$ python3 -q
>>> import numpy as np
>>> import numpy.linalg as la
>>> np.set_printoptions(precision=4, suppress=True, linewidth=200)
>>> feats = np.load("data.npy")
>>> feats
array([[  4.5878,  24.2889,  25.6448, -48.776 ,  20.0541,  48.0144,  -0.3096, -48.0144,  34.0405,  10.0054,  -0.1548],
       [  5.1607,  20.1416,  22.9147, -42.8164,  17.842 ,  41.2364,  -0.6556, -41.2364,  29.5687,   7.8182,  -0.3278],
       [  5.7497,  14.5188,  18.9937, -34.4611,  14.7526,  31.8493,  -1.1202, -31.8493,  23.3952,   4.9446,  -0.5601],
       [  5.8725,  12.8008,  17.7285, -31.8227,  13.7791,  28.9208,  -1.2594, -28.9208,  21.4732,   4.0939,  -0.6297],
       [  5.8811,  12.6601,  17.6231, -31.6044,  13.6986,  28.6794,  -1.2707, -28.6794,  21.3148,   4.0249,  -0.6353],
       [  5.9397,  11.5634,  16.7921, -29.8901,  13.0662,  26.789 ,  -1.3582, -26.789 ,  20.0748,   3.491 ,  -0.6791],
       [  5.9791,  10.5626,  16.0172, -28.3045,  12.4813,  25.0493,  -1.437 , -25.0493,  18.9339,   3.0103,  -0.7185],
       [  6.0046,   7.9067,  13.8674, -23.9745,  10.8826,  20.349 ,  -1.6386, -20.349 ,  15.8513,   1.7703,  -0.8193],
       [  5.904 ,   5.6185,  11.8697, -20.0522,   9.4288,  16.1704,  -1.7981, -16.1704,  13.1063,   0.7563,  -0.899 ],
       [  5.8557,   5.0573,  11.3517, -19.0528,   9.0568,  15.1208,  -1.8339, -15.1208,  12.4151,   0.5177,  -0.9169],
       [  5.6355,   3.3824,   9.7148, -15.9474,   7.8938,  11.9081,  -1.9285, -11.9081,  10.2919,  -0.1623,  -0.9643],
       [  4.5227,   0.0461,   5.6441,  -8.6425,   5.0614,   4.8011,  -1.9754,  -4.8011,   5.4798,  -1.2506,  -0.9877],
       [  4.4244,  -0.1026,   5.4038,  -8.2338,   4.8946,   4.4331,  -1.9652,  -4.4331,   5.22  ,  -1.2809,  -0.9826],
       [  4.0319,  -0.5782,   4.5403,  -6.7905,   4.2915,   3.175 ,  -1.9094,  -3.175 ,   4.3122,  -1.3504,  -0.9547],
       [  3.2163,  -1.1208,   3.1063,  -4.4913,   3.2596,   1.3545,  -1.7278,  -1.3545,   2.8984,  -1.3047,  -0.8639],
       [  3.0916,  -1.1633,   2.9195,  -4.2018,   3.1199,   1.1482,  -1.6927,  -1.1482,   2.7231,  -1.2811,  -0.8463],
       [  2.9228,  -1.2066,   2.6781,  -3.8316,   2.9365,   0.8944,  -1.6422,  -0.8944,   2.4997,  -1.2436,  -0.8211],
       [  2.0542,  -1.2059,   1.6124,  -2.2514,   2.0653,  -0.0123,  -1.3243,   0.0123,   1.55  ,  -0.9679,  -0.6622],
       [ -0.0756,   0.0771,  -0.0369,   0.0561,  -0.0963,   0.0593,   0.0774,  -0.0593,  -0.0576,   0.0376,   0.0387],
       [ -0.7626,   0.9676,  -0.2638,   0.5474,  -1.2934,   0.9452,   1.0821,  -0.9452,  -0.7805,   0.324 ,   0.5411],
       [ -0.8952,   1.8922,   0.0168,   1.2135,  -3.7571,   2.5049,   3.0933,  -2.5049,  -2.6335,  -0.1529,   1.5466],
       [  3.0159,  -0.7087,   1.643 ,   4.788 , -10.95  ,   2.1377,   7.7096,  -2.1377, -10.5803,  -5.7171,   3.8548],
       [  4.5232,  -2.1537,   2.0241,   6.168 , -12.9122,   1.1887,   8.7493,  -1.1887, -13.12  ,  -7.7131,   4.3747],
       [  6.4582,  -4.1372,   2.4333,   7.9939, -15.2758,  -0.2623,   9.9217,   0.2623, -16.3055, -10.2586,   4.9609],
       [  6.7474,  -4.4433,   2.4883,   8.2717, -15.6185,  -0.4968,  10.0854,   0.4968, -16.777 , -10.6381,   5.0427],
       [  8.7434,  -6.6114,   2.8322,  10.22  , -17.9285,  -2.2147,  11.1531,   2.2147, -20.0104, -13.254 ,   5.5766],
       [ 10.0007,  -8.0198,   3.021 ,  11.4734, -19.3441,  -3.3739,  11.7797,   3.3739, -22.0339, -14.9001,   5.8898]])
>>> x = np.array([-2, 2, 0, 0, 2, -1, 1, 2, 2, 1, -2])
>>> h = np.maximum(feats @ x, 0)
>>> np.flatnonzero(h > 1e-9)
array([0, 1, 2, 3, 4, 5])
>>> np.maximum(feats @ (3 * x), 0)
array([40.6609, 26.6763,  9.6919,  5.0781,  4.7144,  1.9603,  0.    ,  0.    ,  0.    ,  0.    ,  0.    ,  0.    ,  0.    ,  0.    ,  0.    ,  0.    ,  0.    ,  0.    ,  0.    ,  0.    ,  0.    ,
        0.    ,  0.    ,  0.    ,  0.    ,  0.    ,  0.    ])
